$ python -q
>>> import numpy as np
>>> np.set_printoptions(precision=1, suppress=True, linewidth=140, floatmode="fixed")
>>> feats = np.load("arr.npy")
>>> feats
array([[ 13,  -4, -13,  15,   4,   5,  -6,   2,  -3,  -6],
       [ -4,   5,   4,  -3,  -5,  -8,   4,   1,   9,  -3],
       [-13,   4,  13, -15,  -4,  -5,   6,  -2,   3,   6],
       [ 15,  -3, -15,  18,   3,   3,  -6,   3,   0,  -9],
       [  4,  -5,  -4,   3,   5,   8,  -4,  -1,  -9,   3],
       [  5,  -8,  -5,   3,   8,  13,  -6,  -2, -15,   6],
       [ -6,   4,   6,  -6,  -4,  -6,   4,   0,   6,   0],
       [  2,   1,  -2,   3,  -1,  -2,   0,   1,   3,  -3],
       [ -3,   9,   3,   0,  -9, -15,   6,   3,  18,  -9],
       [ -6,  -3,   6,  -9,   3,   6,   0,  -3,  -9,   9]])
>>> # null space of dimension 8
>>> vals, evecs = np.linalg.eigh(feats)
>>> vec = np.array([1, 3, 1, 3, 2, 0, 1, 3, 0, 0])
>>> np.abs(feats).sum(axis=1).max(), np.round(np.abs(vals).max(), 1)
(np.int64(75), np.float64(57.3))
>>> vec @ feats @ vec
np.int64(194)
>>> np.round(evecs * np.abs(vals) @ evecs.T, 1) + 0
array([[ 13.0,  -4.0, -13.0,  15.0,   4.0,   5.0,  -6.0,   2.0,  -3.0,  -6.0],
       [ -4.0,   5.0,   4.0,  -3.0,  -5.0,  -8.0,   4.0,   1.0,   9.0,  -3.0],
       [-13.0,   4.0,  13.0, -15.0,  -4.0,  -5.0,   6.0,  -2.0,   3.0,   6.0],
       [ 15.0,  -3.0, -15.0,  18.0,   3.0,   3.0,  -6.0,   3.0,   0.0,  -9.0],
       [  4.0,  -5.0,  -4.0,   3.0,   5.0,   8.0,  -4.0,  -1.0,  -9.0,   3.0],
       [  5.0,  -8.0,  -5.0,   3.0,   8.0,  13.0,  -6.0,  -2.0, -15.0,   6.0],
       [ -6.0,   4.0,   6.0,  -6.0,  -4.0,  -6.0,   4.0,   0.0,   6.0,   0.0],
       [  2.0,   1.0,  -2.0,   3.0,  -1.0,  -2.0,   0.0,   1.0,   3.0,  -3.0],
       [ -3.0,   9.0,   3.0,   0.0,  -9.0, -15.0,   6.0,   3.0,  18.0,  -9.0],
       [ -6.0,  -3.0,   6.0,  -9.0,   3.0,   6.0,   0.0,  -3.0,  -9.0,   9.0]])
>>> (np.sign(evecs[:, -1].round(6)) == np.sign(evecs[0, -1].round(6))).astype(int)
array([1, 0, 0, 1, 1, 1, 0, 1, 0, 0])
>>> rng = np.random.default_rng(26267)
>>> z = rng.permutation(10)
>>> z
array([3, 2, 7, 4, 8, 1, 9, 6, 5, 0])
>>> other = feats[z][:, z]
>>> np.round(np.sort(np.abs(np.linalg.eigvals(other))), 1) + 0
array([ 0.0,  0.0,  0.0,  0.0,  0.0,  0.0,  0.0,  0.0, 41.7, 57.3])
>>> np.diag(other)
array([18, 13,  1,  5, 18,  5,  9,  4, 13, 13])
>>> np.allclose(other, feats)
False
>>> X = np.load("dump.npy")
>>> X
array([[4.0, 1.0, 0.0, 0.0],
       [0.0, 4.0, 1.0, 0.0],
       [0.0, 0.0, 4.0, 1.0],
       [0.0, 0.0, 0.0, 4.0]])
>>> np.prod(np.diag(X)), round(np.linalg.det(X), 1)
(np.float64(256.0), np.float64(256.0))
>>> np.linalg.matrix_rank(X - X[0, 0] * np.eye(4))
np.int64(3)
>>> [int(np.linalg.matrix_rank(np.linalg.matrix_power(X, p))) for p in range(1, 5)]
[4, 4, 4, 4]
>>> X @ X
array([[16.0,  8.0,  1.0,  0.0],
       [ 0.0, 16.0,  8.0,  1.0],
       [ 0.0,  0.0, 16.0,  8.0],
       [ 0.0,  0.0,  0.0, 16.0]])
>>> np.sort(np.linalg.eigvals(X))
array([4.0, 4.0, 4.0, 4.0])
>>> np.einsum("ii->", X)
np.float64(16.0)
>>> np.einsum("ij,ji->", X, X)
np.float64(64.0)
>>> round(float(np.linalg.det(X.T)), 1)
256.0
>>> np.kron(np.eye(2, dtype=int), X)
array([[4.0, 1.0, 0.0, 0.0, 0.0, 0.0, 0.0, 0.0],
       [0.0, 4.0, 1.0, 0.0, 0.0, 0.0, 0.0, 0.0],
       [0.0, 0.0, 4.0, 1.0, 0.0, 0.0, 0.0, 0.0],
       [0.0, 0.0, 0.0, 4.0, 0.0, 0.0, 0.0, 0.0],
       [0.0, 0.0, 0.0, 0.0, 4.0, 1.0, 0.0, 0.0],
       [0.0, 0.0, 0.0, 0.0, 0.0, 4.0, 1.0, 0.0],
       [0.0, 0.0, 0.0, 0.0, 0.0, 0.0, 4.0, 1.0],
       [0.0, 0.0, 0.0, 0.0, 0.0, 0.0, 0.0, 4.0]])
>>> rk = np.linalg.matrix_rank(feats)
>>> rk
np.int64(2)
>>> N = np.linalg.svd(feats)[2][rk:].T
>>> np.round(N @ N.T, 1) + 0
array([[ 0.8,  0.1,  0.2, -0.3, -0.1, -0.1,  0.1,  0.0,  0.0,  0.1],
       [ 0.1,  0.9, -0.1,  0.0,  0.1,  0.2, -0.1,  0.0, -0.2,  0.1],
       [ 0.2, -0.1,  0.8,  0.3,  0.1,  0.1, -0.1,  0.0,  0.0, -0.1],
       [-0.3,  0.0,  0.3,  0.6,  0.0,  0.0,  0.1, -0.1, -0.1,  0.2],
       [-0.1,  0.1,  0.1,  0.0,  0.9, -0.2,  0.1,  0.0,  0.2, -0.1],
       [-0.1,  0.2,  0.1,  0.0, -0.2,  0.7,  0.1,  0.1,  0.3, -0.2],
       [ 0.1, -0.1, -0.1,  0.1,  0.1,  0.1,  0.9,  0.0, -0.1,  0.0],
       [ 0.0,  0.0,  0.0, -0.1,  0.0,  0.1,  0.0,  1.0, -0.1,  0.1],
       [ 0.0, -0.2,  0.0, -0.1,  0.2,  0.3, -0.1, -0.1,  0.6,  0.2],
       [ 0.1,  0.1, -0.1,  0.2, -0.1, -0.2,  0.0,  0.1,  0.2,  0.8]])
>>> [int(np.linalg.matrix_rank(feats[:i])) for i in range(1, len(feats) + 1)]
[1, 2, 2, 2, 2, 2, 2, 2, 2, 2]
>>> np.allclose(feats @ N, 0)
True
>>> [int(np.linalg.matrix_rank(feats[:, :j + 1])) for j in range(10)]
[1, 2, 2, 2, 2, 2, 2, 2, 2, 2]
>>> N.shape
(10, 8)
>>> data = np.loadtxt("block6.csv", delimiter=",")
>>> data
array([[4.0, 0.0, 3.0, 0.0, 3.0, 0.0, 0.0, 3.0],
       [0.0, 4.0, 0.0, 3.0, 0.0, 3.0, 3.0, 0.0],
       [3.0, 0.0, 4.0, 0.0, 3.0, 0.0, 0.0, 3.0],
       [0.0, 3.0, 0.0, 4.0, 0.0, 3.0, 3.0, 0.0],
       [3.0, 0.0, 3.0, 0.0, 4.0, 0.0, 0.0, 3.0],
       [0.0, 3.0, 0.0, 3.0, 0.0, 4.0, 3.0, 0.0],
       [0.0, 3.0, 0.0, 3.0, 0.0, 3.0, 4.0, 0.0],
       [3.0, 0.0, 3.0, 0.0, 3.0, 0.0, 0.0, 4.0]])
>>> vec = np.ones(8)
>>> for _ in range(4):
...     vec = data @ vec
...     vec /= np.linalg.norm(vec)
...     print(round(vec @ data @ vec, 1))
... 
13.0
13.0
13.0
13.0
>>> round(np.linalg.eigvalsh(data)[-1], 1)
np.float64(13.0)
>>> other = data / np.linalg.norm(data, axis=1, keepdims=True)
>>> C2 = other @ other.T
>>> np.argwhere(np.triu(np.abs(C2) > 0.95, 1))
array([[0, 2],
       [0, 4],
       [0, 7],
       [1, 3],
       [1, 5],
       [1, 6],
       [2, 4],
       [2, 7],
       [3, 5],
       [3, 6],
       [4, 7],
       [5, 6]])
>>> (C2 - 2 * np.eye(8)).round(6).argmax(axis=1)
array([2, 3, 0, 1, 0, 1, 1, 0])
>>> np.linalg.norm(other, axis=1)
array([1.0, 1.0, 1.0, 1.0, 1.0, 1.0, 1.0, 1.0])
>>> C2[0]
array([1.0, 0.0, 1.0, 0.0, 1.0, 0.0, 0.0, 1.0])
>>> low = np.linalg.cholesky(data)
>>> np.linalg.eigvalsh(data).min() > 0
np.True_
>>> data / np.sqrt(np.outer(np.diag(data), np.diag(data)))
array([[1.0, 0.0, 0.8, 0.0, 0.8, 0.0, 0.0, 0.8],
       [0.0, 1.0, 0.0, 0.8, 0.0, 0.8, 0.8, 0.0],
       [0.8, 0.0, 1.0, 0.0, 0.8, 0.0, 0.0, 0.8],
       [0.0, 0.8, 0.0, 1.0, 0.0, 0.8, 0.8, 0.0],
       [0.8, 0.0, 0.8, 0.0, 1.0, 0.0, 0.0, 0.8],
       [0.0, 0.8, 0.0, 0.8, 0.0, 1.0, 0.8, 0.0],
       [0.0, 0.8, 0.0, 0.8, 0.0, 0.8, 1.0, 0.0],
       [0.8, 0.0, 0.8, 0.0, 0.8, 0.0, 0.0, 1.0]])
>>> low @ low.T
array([[4.0, 0.0, 3.0, 0.0, 3.0, 0.0, 0.0, 3.0],
       [0.0, 4.0, 0.0, 3.0, 0.0, 3.0, 3.0, 0.0],
       [3.0, 0.0, 4.0, 0.0, 3.0, 0.0, 0.0, 3.0],
       [0.0, 3.0, 0.0, 4.0, 0.0, 3.0, 3.0, 0.0],
       [3.0, 0.0, 3.0, 0.0, 4.0, 0.0, 0.0, 3.0],
       [0.0, 3.0, 0.0, 3.0, 0.0, 4.0, 3.0, 0.0],
       [0.0, 3.0, 0.0, 3.0, 0.0, 3.0, 4.0, 0.0],
       [3.0, 0.0, 3.0, 0.0, 3.0, 0.0, 0.0, 4.0]])
>>> z = rng.permutation(8)
>>> z
array([3, 7, 5, 4, 0, 6, 2, 1])
>>> other = data[z][:, z]
>>> np.allclose(other, data)
False
>>> other
array([[4.0, 0.0, 3.0, 0.0, 0.0, 3.0, 0.0, 3.0],
       [0.0, 4.0, 0.0, 3.0, 3.0, 0.0, 3.0, 0.0],
       [3.0, 0.0, 4.0, 0.0, 0.0, 3.0, 0.0, 3.0],
       [0.0, 3.0, 0.0, 4.0, 3.0, 0.0, 3.0, 0.0],
       [0.0, 3.0, 0.0, 3.0, 4.0, 0.0, 3.0, 0.0],
       [3.0, 0.0, 3.0, 0.0, 0.0, 4.0, 0.0, 3.0],
       [0.0, 3.0, 0.0, 3.0, 3.0, 0.0, 4.0, 0.0],
       [3.0, 0.0, 3.0, 0.0, 0.0, 3.0, 0.0, 4.0]])
>>> np.diag(other)
array([4.0, 4.0, 4.0, 4.0, 4.0, 4.0, 4.0, 4.0])
>>> np.sort(np.abs(np.linalg.eigvals(other)))
array([ 1.0,  1.0,  1.0,  1.0,  1.0,  1.0, 13.0, 13.0])
>>> K = np.array([[3, 0, 2, 1, 3, 1, 1, 1],
...     [0, 1, 0, 3, 3, 0, 3, 0],
...     [0, 3, 1, 3, 0, 2, 2, 2],
...     [1, 3, 2, 0, 0, 3, 2, 2],
...     [1, 3, 0, 0, 0, 2, 2, 1],
...     [0, 2, 3, 1, 1, 3, 0, 2],
...     [0, 3, 1, 2, 3, 3, 0, 0],
...     [3, 3, 3, 1, 3, 2, 1, 3]])
>>> K
array([[3, 0, 2, 1, 3, 1, 1, 1],
       [0, 1, 0, 3, 3, 0, 3, 0],
       [0, 3, 1, 3, 0, 2, 2, 2],
       [1, 3, 2, 0, 0, 3, 2, 2],
       [1, 3, 0, 0, 0, 2, 2, 1],
       [0, 2, 3, 1, 1, 3, 0, 2],
       [0, 3, 1, 2, 3, 3, 0, 0],
       [3, 3, 3, 1, 3, 2, 1, 3]])
>>> blk = np.stack([K, 2 * K, K[::-1]])
>>> np.einsum("bij,cij->bc", blk, blk)
array([[246, 492, 186],
       [492, 984, 372],
       [186, 372, 246]])
>>> (blk @ K.T).shape
(3, 8, 8)
